$ python -q
>>> import numpy as np
>>> np.set_printoptions(precision=1, suppress=True, linewidth=100, floatmode="fixed")
>>> rd = lambda a: np.round(a, 1) + 0
>>> J = np.load("data.npy")
>>> J
array([[-1, -1, -1, -1, -1],
       [-1, -2, -2, -2, -2],
       [-1, -2, -3, -3, -3],
       [-1, -2, -3, -4, -4],
       [-1, -2, -3, -4, -5]])
>>> vals, vecs = np.linalg.eigh(J)
>>> rd(vals.sum()), np.trace(J)
(np.float64(-15.0), np.int64(-15))
>>> (vals > 1e-8).sum(), (vals < -1e-8).sum()
(np.int64(0), np.int64(5))
>>> rd(np.linalg.eigvalsh(J @ J))
array([  0.1,   0.1,   0.3,   2.1, 152.4])
>>> np.unique(vals.round(6) + 0, return_counts=True)[1]
array([1, 1, 1, 1, 1])
>>> rd(vecs.T @ vecs)
array([[1.0, 0.0, 0.0, 0.0, 0.0],
       [0.0, 1.0, 0.0, 0.0, 0.0],
       [0.0, 0.0, 1.0, 0.0, 0.0],
       [0.0, 0.0, 0.0, 1.0, 0.0],
       [0.0, 0.0, 0.0, 0.0, 1.0]])
>>> rd(np.abs(np.linalg.eigvals(J)).max())
np.float64(12.3)
>>> rd(np.linalg.det(J))
np.float64(-1.0)
>>> rd(np.sort(np.abs(np.linalg.eigvals(J))))
array([ 0.3,  0.4,  0.6,  1.4, 12.3])
>>> np.allclose(J, J.T)
True
>>> A = np.array([[-3.0, 1.0, 0.0, 0.0, 0.0],
...     [0.0, -3.0, 1.0, 0.0, 0.0],
...     [0.0, 0.0, -3.0, 1.0, 0.0],
...     [0.0, 0.0, 0.0, -3.0, 1.0],
...     [0.0, 0.0, 0.0, 0.0, -3.0]])
>>> A
array([[-3.0,  1.0,  0.0,  0.0,  0.0],
       [ 0.0, -3.0,  1.0,  0.0,  0.0],
       [ 0.0,  0.0, -3.0,  1.0,  0.0],
       [ 0.0,  0.0,  0.0, -3.0,  1.0],
       [ 0.0,  0.0,  0.0,  0.0, -3.0]])
>>> # triangular: eigenvalues sit on the diagonal
>>> theta = np.radians(36)
>>> r_ = np.eye(5)
>>> r_[4, 4] = r_[0, 0] = np.cos(theta)
>>> r_[4, 0], r_[0, 4] = -np.sin(theta), np.sin(theta)
>>> rd(r_)
array([[ 0.8,  0.0,  0.0,  0.0,  0.6],
       [ 0.0,  1.0,  0.0,  0.0,  0.0],
       [ 0.0,  0.0,  1.0,  0.0,  0.0],
       [ 0.0,  0.0,  0.0,  1.0,  0.0],
       [-0.6,  0.0,  0.0,  0.0,  0.8]])
>>> B = A @ r_.T
>>> rd(np.linalg.det(r_)), rd(np.trace(r_))
(np.float64(1.0), np.float64(4.6))
>>> rd(np.abs(B - A).max(axis=0))
array([1.8, 0.0, 0.0, 0.0, 1.8])
>>> rd(np.linalg.svd(A, compute_uv=False)), rd(np.linalg.svd(B, compute_uv=False))
(array([3.9, 3.6, 3.1, 2.6, 2.2]), array([3.9, 3.6, 3.1, 2.6, 2.2]))
>>> np.allclose(np.linalg.norm(A, axis=1), np.linalg.norm(B, axis=1))
True
>>> vec = np.array([1, 0, 3, 3, 3])
>>> a = np.maximum(A @ vec, 0)
>>> A.T @ a
array([ 0.0, -9.0,  3.0,  0.0,  0.0])
>>> vals, vecs = np.linalg.eig(A)
>>> rd(np.sort(np.linalg.eigvals(A.T)))
array([-3.0, -3.0, -3.0, -3.0, -3.0])
>>> np.prod(vals)
np.float64(-243.0)
>>> [int(np.linalg.matrix_rank(np.linalg.matrix_power(A, p))) for p in range(1, 6)]
[5, 5, 5, 5, 5]
>>> np.prod(np.diag(A)), rd(np.linalg.det(A))
(np.float64(-243.0), np.float64(-243.0))
>>> A @ A
array([[ 9.0, -6.0,  1.0,  0.0,  0.0],
       [ 0.0,  9.0, -6.0,  1.0,  0.0],
       [ 0.0,  0.0,  9.0, -6.0,  1.0],
       [ 0.0,  0.0,  0.0,  9.0, -6.0],
       [ 0.0,  0.0,  0.0,  0.0,  9.0]])
>>> np.linalg.matrix_rank(A - A[0, 0] * np.eye(5))
np.int64(4)
>>> B = np.array([[0, 1, 3], [6, 4, 7], [2, 8, 7], [1, 9, 6], [0, 7, 4]])
>>> B.T @ A.T
array([[  6.0, -16.0,  -5.0,  -3.0,   0.0],
       [  1.0,  -4.0, -15.0, -20.0, -21.0],
       [ -2.0, -14.0, -15.0, -14.0, -12.0]])
>>> np.einsum("ik,kj->ji", A, B)
array([[  6.0, -16.0,  -5.0,  -3.0,   0.0],
       [  1.0,  -4.0, -15.0, -20.0, -21.0],
       [ -2.0, -14.0, -15.0, -14.0, -12.0]])
>>> np.einsum("ij,ij->i", A, A)
array([10.0, 10.0, 10.0, 10.0,  9.0])
>>> cent = np.array([[2, 0, 4, 4, 4, 4], [1, 2, 1, 1, 2, 0]])
>>> mat = np.repeat(cent, 24 // 2, axis=0)
>>> rng = np.random.default_rng(49)
>>> mat = mat + 0.3 * rng.normal(size=mat.shape)
>>> rd(mat)
array([[ 2.2,  0.4,  4.1,  3.5,  4.0,  4.0],
       [ 1.8, -0.5,  4.0,  3.4,  3.9,  4.0],
       [ 2.7,  0.3,  4.3,  4.2,  3.9,  3.9],
       [ 1.8,  0.2,  4.4,  3.9,  4.0,  4.2],
       [ 2.4,  0.5,  4.7,  4.2,  4.2,  4.4],
       [ 1.8,  0.3,  4.0,  4.3,  4.0,  4.0],
       [ 1.8,  0.4,  4.2,  4.2,  3.8,  4.0],
       [ 2.4,  0.5,  4.3,  3.9,  4.3,  4.3],
       [ 1.9,  0.0,  4.2,  4.4,  4.0,  3.5],
       [ 1.9,  0.3,  3.9,  3.9,  3.8,  3.9],
       [ 1.9,  0.1,  3.6,  3.6,  3.5,  4.1],
       [ 2.0, -0.3,  4.3,  4.3,  4.2,  4.1],
       [ 0.5,  2.3,  1.2,  0.9,  1.7,  0.3],
       [ 1.0,  2.6,  0.7,  0.9,  2.0,  0.0],
       [ 0.9,  1.9,  0.8,  0.1,  2.0,  0.1],
       [ 1.1,  1.7,  1.2,  1.6,  2.4, -0.3],
       [ 0.9,  1.8,  1.3,  1.0,  2.0,  0.4],
       [ 1.3,  2.0,  1.4,  0.7,  2.4, -0.3],
       [ 1.5,  2.2,  0.9,  0.9,  1.8, -0.1],
       [ 1.1,  1.9,  1.2,  1.0,  1.8,  0.1],
       [ 0.8,  1.8,  0.5,  1.1,  1.4,  0.6],
       [ 1.0,  2.3,  1.4,  0.9,  2.1, -0.4],
       [ 1.0,  2.5,  0.9,  0.9,  2.2, -0.5],
       [ 0.9,  2.0,  1.5,  1.0,  2.5, -0.1]])
>>> B = np.array([[-2, 2, 1],
...     [2, 2, -2],
...     [2, 3, -3],
...     [-3, 1, -1],
...     [1, 0, -1],
...     [-1, 2, -2]])
>>> np.vstack([mat, B.T]).shape
(27, 6)
